In [1]: import numpy as np

In [2]: import numpy.linalg as la

In [3]: np.set_printoptions(suppress=True, linewidth=120)

In [4]: tidy = lambda a: np.round(a, 1) + 0

In [5]: m1 = np.maximum(np.array([[3, 1],
   ...:     [0, 1],
   ...:     [3, 3],
   ...:     [2, 0],
   ...:     [1, 3],
   ...:     [1, 3],
   ...:     [1, 2],
   ...:     [3, 2],
   ...:     [0, 1],
   ...:     [2, 2],
   ...:     [1, 2],
   ...:     [1, 3],
   ...:     [1, 2],
   ...:     [0, 1],
   ...:     [2, 2],
   ...:     [0, 2],
   ...:     [0, 0],
   ...:     [2, 2],
   ...:     [0, 3],
   ...:     [0, 0],
   ...:     [3, 1],
   ...:     [1, 3],
   ...:     [2, 3],
   ...:     [0, 0],
   ...:     [2, 1],
   ...:     [0, 2],
   ...:     [1, 0]]) @ np.array([[3, 1, 3, 0], [0, 2, 1, 2]]) + np.array([2, 1, 1, 1]), 0)

In [6]: m1
Out[6]: 
array([[11,  6, 11,  3],
       [ 2,  3,  2,  3],
       [11, 10, 13,  7],
       [ 8,  3,  7,  1],
       [ 5,  8,  7,  7],
       [ 5,  8,  7,  7],
       [ 5,  6,  6,  5],
       [11,  8, 12,  5],
       [ 2,  3,  2,  3],
       [ 8,  7,  9,  5],
       [ 5,  6,  6,  5],
       [ 5,  8,  7,  7],
       [ 5,  6,  6,  5],
       [ 2,  3,  2,  3],
       [ 8,  7,  9,  5],
       [ 2,  5,  3,  5],
       [ 2,  1,  1,  1],
       [ 8,  7,  9,  5],
       [ 2,  7,  4,  7],
       [ 2,  1,  1,  1],
       [11,  6, 11,  3],
       [ 5,  8,  7,  7],
       [ 8,  9, 10,  7],
       [ 2,  1,  1,  1],
       [ 8,  5,  8,  3],
       [ 2,  5,  3,  5],
       [ 5,  2,  4,  1]])

In [7]: rk = la.matrix_rank(m1)

In [8]: rk
Out[8]: np.int64(3)

In [9]: N = la.svd(m1)[2][rk:].T

In [10]: [int(la.matrix_rank(m1[:i])) for i in range(1, len(m1) + 1)]
Out[10]: 
[1,
 2,
 3,
 3,
 3,
 3,
 3,
 3,
 3,
 3,
 3,
 3,
 3,
 3,
 3,
 3,
 3,
 3,
 3,
 3,
 3,
 3,
 3,
 3,
 3,
 3,
 3]

In [11]: [int(la.matrix_rank(np.delete(m1, i, axis=0))) for i in range(27)]
Out[11]: 
[3,
 3,
 3,
 3,
 3,
 3,
 3,
 3,
 3,
 3,
 3,
 3,
 3,
 3,
 3,
 3,
 3,
 3,
 3,
 3,
 3,
 3,
 3,
 3,
 3,
 3,
 3]

In [12]: tidy(N @ N.T)
Out[12]: 
array([[ 0. ,  0.1,  0. ,  0. ],
       [ 0.1,  0.6, -0.2, -0.4],
       [ 0. , -0.2,  0.1,  0.2],
       [ 0. , -0.4,  0.2,  0.3]])

In [13]: tidy(N[:, 0] / N[np.abs(N[:, 0]).round(6).argmax(), 0])
Out[13]: array([ 0.1,  1. , -0.4, -0.8])

In [14]: np.allclose(m1 @ N, 0)
Out[14]: True

In [15]: U, sv, Vt = la.svd(m1)

In [16]: V = Vt[:(sv > 1e-8).sum()]

In [17]: rng = np.random.default_rng(74)

In [18]: x = m1[6] + 4 * m1[1] + rng.integers(2) * np.eye(4)[2]

In [19]: x
Out[19]: array([13., 18., 14., 17.])

In [20]: tidy(np.diag(V.T @ V))
Out[20]: array([1. , 0.4, 0.9, 0.7])

In [21]: np.allclose(V.T @ V @ x, x)
Out[21]: True

In [22]: tidy(la.norm(x - V.T @ V @ x))
Out[22]: np.float64(0.0)

In [23]: tidy(V.T @ V)
Out[23]: 
array([[ 1. , -0.1,  0. ,  0. ],
       [-0.1,  0.4,  0.2,  0.4],
       [ 0. ,  0.2,  0.9, -0.2],
       [ 0. ,  0.4, -0.2,  0.7]])

In [24]: C = m1[[0, 15]].astype(float)

In [25]: for _ in range(7):
    ...:     lab = la.norm(m1[:, None] - C, axis=-1).argmin(axis=1)
    ...:     C = np.array([m1[lab == j].mean(axis=0) for j in range(2)])
    ...: 

In [26]: lab
Out[26]: array([0, 1, 0, 0, 1, 1, 1, 0, 1, 0, 1, 1, 1, 1, 0, 1, 1, 0, 1, 1, 0, 1, 0, 1, 0, 1, 1])

In [27]: np.abs(C[1] - C[0]).argmax()
Out[27]: np.int64(2)

In [28]: np.argsort(-la.norm(m1, axis=0).round(6), kind="stable")[:3]
Out[28]: array([2, 0, 1])

In [29]: la.cond(m1) > 100
Out[29]: np.True_

In [30]: tidy(la.norm(m1, 2) / la.norm(m1))
Out[30]: np.float64(1.0)

In [31]: lab = rng.integers(0, 2, 4)

In [32]: K = (lab[:, None] == lab) * 5 + np.eye(4)

In [33]: K
Out[33]: 
array([[6., 0., 5., 5.],
       [0., 6., 0., 0.],
       [5., 0., 6., 5.],
       [5., 0., 5., 6.]])

In [34]: evals, V = la.eig(K)

In [35]: tidy(np.sort(la.eigvals(K.T)))
Out[35]: array([ 1.,  1.,  6., 16.])

In [36]: evals, V = la.eigh(K)

In [37]: tidy(V.T @ K @ V)
Out[37]: 
array([[ 1.,  0.,  0.,  0.],
       [ 0.,  1.,  0.,  0.],
       [ 0.,  0.,  6.,  0.],
       [ 0.,  0.,  0., 16.]])

In [38]: tidy(la.svd(K, compute_uv=False))
Out[38]: array([16.,  6.,  1.,  1.])

In [39]: tidy(evals)
Out[39]: array([ 1.,  1.,  6., 16.])

In [40]: (evals > 1e-8).sum(), (evals < -1e-8).sum()
Out[40]: (np.int64(4), np.int64(0))

In [41]: J = np.array([[7, 2, 1, 5, 8],
    ...:     [0, 6, 8, 7, 8],
    ...:     [0, 0, 6, 5, 8],
    ...:     [0, 0, 0, 9, 5],
    ...:     [0, 0, 0, 0, 4]])

In [42]: theta = np.radians(36)

In [43]: R = np.eye(5)

In [44]: R[4, 4] = R[1, 1] = np.cos(theta)

In [45]: R[4, 1], R[1, 4] = -np.sin(theta), np.sin(theta)

In [46]: tidy(R)
Out[46]: 
array([[ 1. ,  0. ,  0. ,  0. ,  0. ],
       [ 0. ,  0.8,  0. ,  0. ,  0.6],
       [ 0. ,  0. ,  1. ,  0. ,  0. ],
       [ 0. ,  0. ,  0. ,  1. ,  0. ],
       [ 0. , -0.6,  0. ,  0. ,  0.8]])

In [47]: other = J @ R.T

In [48]: np.allclose(la.norm(J, axis=1), la.norm(other, axis=1))
Out[48]: True

In [49]: tidy(np.abs(other - J).max(axis=0))
Out[49]: array([0. , 4.7, 0. , 0. , 5.1])

In [50]: np.allclose(J @ J.T, other @ other.T)
Out[50]: True

In [51]: tidy(la.det(R)), tidy(np.trace(R))
Out[51]: (np.float64(1.0), np.float64(4.6))

In [52]: tidy(la.svd(J, compute_uv=False)), tidy(la.svd(other, compute_uv=False))
Out[52]: (array([22. ,  7.7,  6.1,  4.2,  2.1]), array([22. ,  7.7,  6.1,  4.2,  2.1]))
